% ipython --no-banner

In [1]: import numpy as np

In [2]: from numpy import linalg as LA

In [3]: np.set_printoptions(suppress=True, linewidth=120)

In [4]: q, _ = LA.qr(np.array([[0.1], [1.2], [-0.2]]))

In [5]: M = q @ q.T

In [6]: print(M.round(2))
[[ 0.01  0.08 -0.01]
 [ 0.08  0.97 -0.16]
 [-0.01 -0.16  0.03]]

In [7]: # symmetric, so the eigenvalues are real

In [8]: print(round(np.abs(M).max(), 2))
0.97

In [9]: print(LA.matrix_rank(M))
1

In [10]: M[3]
Traceback (most recent call last):
  Cell In[10], line 1
    M[3]
IndexError: index 3 is out of bounds for axis 0 with size 3


In [11]: print(np.round(M.mean(axis=0), 2))
[ 0.02  0.3  -0.05]

In [12]: print(np.round(M.sum(axis=0), 2))
[ 0.07  0.89 -0.15]

In [13]: w, evecs = LA.eigvalsh(M)
Traceback (most recent call last):
  Cell In[13], line 1
    w, evecs = LA.eigvalsh(M)
ValueError: too many values to unpack (expected 2)


In [14]: w, evecs = LA.eigh(M)

In [15]: print((w > 1e-8).sum(), (w < -1e-8).sum())
1 0

In [16]: print(w.round(2) + 0)
[0. 0. 1.]

In [17]: print(np.round(LA.eigvalsh(M + 5 * np.eye(3)), 2))
[5. 5. 6.]

In [18]: print(round(float(w.sum()), 2), round(float(np.trace(M)), 2))
1.0 1.0

In [19]: print(np.round(evecs.T @ evecs, 2) + 0)
[[1. 0. 0.]
 [0. 1. 0.]
 [0. 0. 1.]]

In [20]: print(np.round(LA.eigvalsh(M @ M), 2) + 0)
[0. 0. 1.]

In [21]: print(np.round(evecs.T @ M @ evecs, 2) + 0)
[[0. 0. 0.]
 [0. 0. 0.]
 [0. 0. 1.]]

In [22]: print(np.round((M + M.T) / 2, 2))
[[ 0.01  0.08 -0.01]
 [ 0.08  0.97 -0.16]
 [-0.01 -0.16  0.03]]

In [23]: print(np.round(M @ M, 2))
[[ 0.01  0.08 -0.01]
 [ 0.08  0.97 -0.16]
 [-0.01 -0.16  0.03]]

In [24]: print(np.round(np.trace(M), 2))
1.0

In [25]: print(np.round(np.sort(np.abs(LA.eigvals(M))), 2) + 0)
[0. 0. 1.]

In [26]: print(np.allclose(M, M.T))
True

In [27]: print(np.allclose(M @ M.T, M.T @ M))
True

In [28]: print((M - M.T) / 2)
[[0. 0. 0.]
 [0. 0. 0.]
 [0. 0. 0.]]

In [29]: LA.determinant(M)
Traceback (most recent call last):
  Cell In[29], line 1
    LA.determinant(M)
AttributeError: module 'numpy.linalg' has no attribute 'determinant'


In [30]: print(round(float(np.abs(LA.eigvals(M)).max()), 2))
1.0

In [31]: print(np.round(LA.matrix_power(M, 4), 2))
[[ 0.01  0.08 -0.01]
 [ 0.08  0.97 -0.16]
 [-0.01 -0.16  0.03]]

In [32]: rank = LA.matrix_rank(M)

In [33]: print(rank)
1

In [34]: N = LA.svd(M)[2][rank:].T

In [35]: print(N.shape)
(3, 2)

In [36]: print(LA.matrix_rank(M.T @ M), LA.matrix_rank(M @ M.T))
1 1

In [37]: Uu, sig, Vh = LA.svd(M)

In [38]: print(sig.round(2) + 0)
[1. 0. 0.]

In [39]: print(np.argmax(sig[:-1] / (sig[1:] + 1e-6)) + 1)
1

In [40]: Y = Uu[:, :1] @ np.diag(sig[:1]) @ Vh[:1]

In [41]: print(Y.round(2))
[[ 0.01  0.08 -0.01]
 [ 0.08  0.97 -0.16]
 [-0.01 -0.16  0.03]]

In [42]: print(LA.matrix_rank(M, rtol=0.05))
1

In [43]: print(LA.matrix_rank(Y))
1

In [44]: print(round(np.abs(M - Y).max(), 2))
0.0

In [45]: E = np.abs(np.array([[-1, 1, 2], [3, 0, 2], [1, 3, 0]])) + np.eye(3)

In [46]: E = E / E.sum(axis=1, keepdims=True)

In [47]: print(E.round(2))
[[0.4  0.2  0.4 ]
 [0.5  0.17 0.33]
 [0.2  0.6  0.2 ]]

In [48]: rng = np.random.default_rng(6779)

In [49]: Y = E + rng.integers(-2, 3, (3, 2)) @ rng.integers(-2, 3, (2, 3))

In [50]: print(Y.round(2))
[[-1.6  -1.8   4.4 ]
 [ 0.5   1.17  2.33]
 [ 0.2   1.6   2.2 ]]

In [51]: print(LA.matrix_rank(Y - E, tol=1e-8))
2

In [52]: print(Y - E)
[[-2. -2.  4.]
 [ 0.  1.  2.]
 [ 0.  1.  2.]]

In [53]: Uu, sig, Vh = LA.svd(M, full_matrices=False)

In [54]: print(Uu.shape, sig.shape, Vh.shape)
(3, 3) (3,) (3, 3)

In [55]: print(sig.round(2) + 0)
[1. 0. 0.]

In [56]: print(np.round(sig / sig[0], 2) + 0)
[1. 0. 0.]

In [57]: print(np.round(Vh @ Vh.T, 2) + 0)
[[1. 0. 0.]
 [0. 1. 0.]
 [0. 0. 1.]]

In [58]: print(np.abs(Uu[:, 0]).round(6).argmax())
1

In [59]: print(np.round(Uu.T @ M @ Vh.T, 2) + 0)
[[1. 0. 0.]
 [0. 0. 0.]
 [0. 0. 0.]]

In [60]: print(round(float(np.sqrt((sig ** 2).sum())), 2), round(LA.norm(M), 2))
1.0 1.0

In [61]: print(np.round(Uu.T @ Uu, 2) + 0)
[[1. 0. 0.]
 [0. 1. 0.]
 [0. 0. 1.]]

In [62]: q, R = LA.qr(E)

In [63]: print(np.round(q @ R, 2))
[[0.4  0.2  0.4 ]
 [0.5  0.17 0.33]
 [0.2  0.6  0.2 ]]

In [64]: print(np.round(np.abs(np.diag(R)), 2))
[0.67 0.5  0.1 ]

In [65]: labels = rng.permutation(3)

In [66]: print(labels)
[1 0 2]

In [67]: Y = E[labels][:, labels]

In [68]: print(round(LA.det(Y), 2), round(LA.det(E[labels]), 2))
0.03 -0.03

In [69]: print(np.allclose(Y, E))
False

In [70]: print(np.round(np.diag(Y), 2))
[0.17 0.4  0.2 ]

In [71]: arr = np.array([[0.0, 0.9, -0.5],
    ...:     [-0.4, 0.2, -0.1],
    ...:     [-0.4, -0.4, 1.2],
    ...:     [0.9, -0.9, -0.3],
    ...:     [0.8, -1.4, 0.7],
    ...:     [0.4, 0.3, 0.8],
    ...:     [1.2, 0.8, -1.0],
    ...:     [-0.8, 1.6, -0.3],
    ...:     [-0.3, -1.9, -0.7],
    ...:     [0.1, -0.6, -1.4]])

In [72]: arr[:, 2] = 5 * arr[:, 0] + 0.02 * rng.normal(size=10)

In [73]: print(arr.round(2))
[[ 0.    0.9  -0.01]
 [-0.4   0.2  -2.  ]
 [-0.4  -0.4  -2.01]
 [ 0.9  -0.9   4.54]
 [ 0.8  -1.4   3.99]
 [ 0.4   0.3   2.03]
 [ 1.2   0.8   6.  ]
 [-0.8   1.6  -4.01]
 [-0.3  -1.9  -1.49]
 [ 0.1  -0.6   0.47]]

In [74]: # column 2 dominates

In [75]: Y = np.c_[arr[:, :2] @ np.array([[0, 0], [2, 2]]), np.array([1, 2, 5, 4, 0, 2, 4, 2, 4, 5])]

In [76]: print(Y)
[[ 1.8  1.8  1. ]
 [ 0.4  0.4  2. ]
 [-0.8 -0.8  5. ]
 [-1.8 -1.8  4. ]
 [-2.8 -2.8  0. ]
 [ 0.6  0.6  2. ]
 [ 1.6  1.6  4. ]
 [ 3.2  3.2  2. ]
 [-3.8 -3.8  4. ]
 [-1.2 -1.2  5. ]]

In [77]: print(LA.matrix_rank(np.c_[arr, Y]))
4

In [78]: labels = arr[:, 1] > np.median(arr[:, 1])

In [79]: r0 = arr[labels].mean(axis=0) - arr[~labels].mean(axis=0)

In [80]: print(labels.astype(int))
[1 1 0 0 0 1 1 1 0 0]

In [81]: print(((arr - arr.mean(axis=0)) @ r0 > 0).astype(int))
[1 1 1 0 0 0 0 1 0 0]

In [82]: print(r0.round(2))
[-0.14  1.8  -0.7 ]

In [83]: print((((arr - arr.mean(axis=0)) @ r0 > 0) == labels).mean())
0.7

In [84]: cen = arr - arr.mean(axis=0)

In [85]: Uu, sig, Vh = LA.svd(cen, full_matrices=False)

In [86]: print((np.sign(Uu[:, 0]) == np.sign(Uu[0, 0])).astype(int))
[1 1 1 0 0 0 0 1 1 1]

In [87]: print(np.round(np.abs(Vh[-1]), 2) + 0)
[0.98 0.   0.2 ]

In [88]: print(round((sig ** 2).sum() ** 2 / (sig ** 4).sum(), 2))
1.2

In [89]: print(np.searchsorted(np.cumsum(sig ** 2) / (sig ** 2).sum(), 0.9) + 1)
1

In [90]: print(np.round(Vh[0] * np.sign(Vh[0, np.abs(Vh[0]).argmax()]), 2))
[ 0.2  -0.07  0.98]

In [91]: K = np.loadtxt("w.csv", delimiter=",")

In [92]: print(K.round(2))
[[0.26 0.09 0.43]
 [0.09 0.03 0.14]
 [0.43 0.14 0.71]]

In [93]: Y = np.array([[-5, 1], [-3, 5]])

In [94]: W2 = np.kron(Y, K)

In [95]: print(LA.matrix_rank(W2))
2

In [96]: print(np.round(LA.norm(W2, 2), 2), round(float(LA.norm(Y, 2) * LA.norm(K, 2)), 2))
7.1 7.1

In [97]: print(W2.shape)
(6, 6)

In [98]: print(W2.round(2))
[[-1.29 -0.43 -2.14  0.26  0.09  0.43]
 [-0.43 -0.14 -0.71  0.09  0.03  0.14]
 [-2.14 -0.71 -3.57  0.43  0.14  0.71]
 [-0.77 -0.26 -1.29  1.29  0.43  2.14]
 [-0.26 -0.09 -0.43  0.43  0.14  0.71]
 [-1.29 -0.43 -2.14  2.14  0.71  3.57]]

In [99]: theta = np.radians(72)

In [100]: R = np.eye(3)

In [101]: R[2, 2] = R[0, 0] = np.cos(theta)

In [102]: R[2, 0], R[0, 2] = -np.sin(theta), np.sin(theta)

In [103]: print(R.round(2))
[[ 0.31  0.    0.95]
 [ 0.    1.    0.  ]
 [-0.95  0.    0.31]]

In [104]: Y = K @ R.T

In [105]: print(round(float(LA.det(R)), 2), round(np.trace(R), 2))
1.0 1.62

In [106]: print(np.allclose(LA.norm(K, axis=1), LA.norm(Y, axis=1)))
True

In [107]: print(np.round(np.abs(Y - K).max(axis=0), 2))
[0.38 0.   0.9 ]

In [108]: W0 = np.array([[-7.0, 0.0, 0.0, 0.0],
     ...:     [0.0, -1.0, 1.0, 1.0],
     ...:     [0.0, 1.0, 0.0, 0.0],
     ...:     [0.0, -2.0, -1.0, 0.0]])

In [109]: # row 0 is much longer than the rest

In [110]: q = W0.astype(float).copy()

In [111]: for j in range(4):
     ...:     q[:, j] -= q[:, :j] @ (q[:, :j].T @ q[:, j])
     ...:     q[:, j] /= LA.norm(q[:, j])
     ...: 

In [112]: print(np.round(q.T @ W0, 2) + 0)
[[ 7.    0.    0.    0.  ]
 [ 0.    2.45  0.41 -0.41]
 [ 0.    0.    1.35  0.86]
 [ 0.    0.    0.    0.3 ]]

In [113]: print(np.round(q.T @ q, 2) + 0)
[[1. 0. 0. 0.]
 [0. 1. 0. 0.]
 [0. 0. 1. 0.]
 [0. 0. 0. 1.]]

In [114]: print(q.round(2))
[[-1.    0.    0.    0.  ]
 [ 0.   -0.41  0.86  0.3 ]
 [ 0.    0.41 -0.12  0.9 ]
 [ 0.   -0.82 -0.49  0.3 ]]
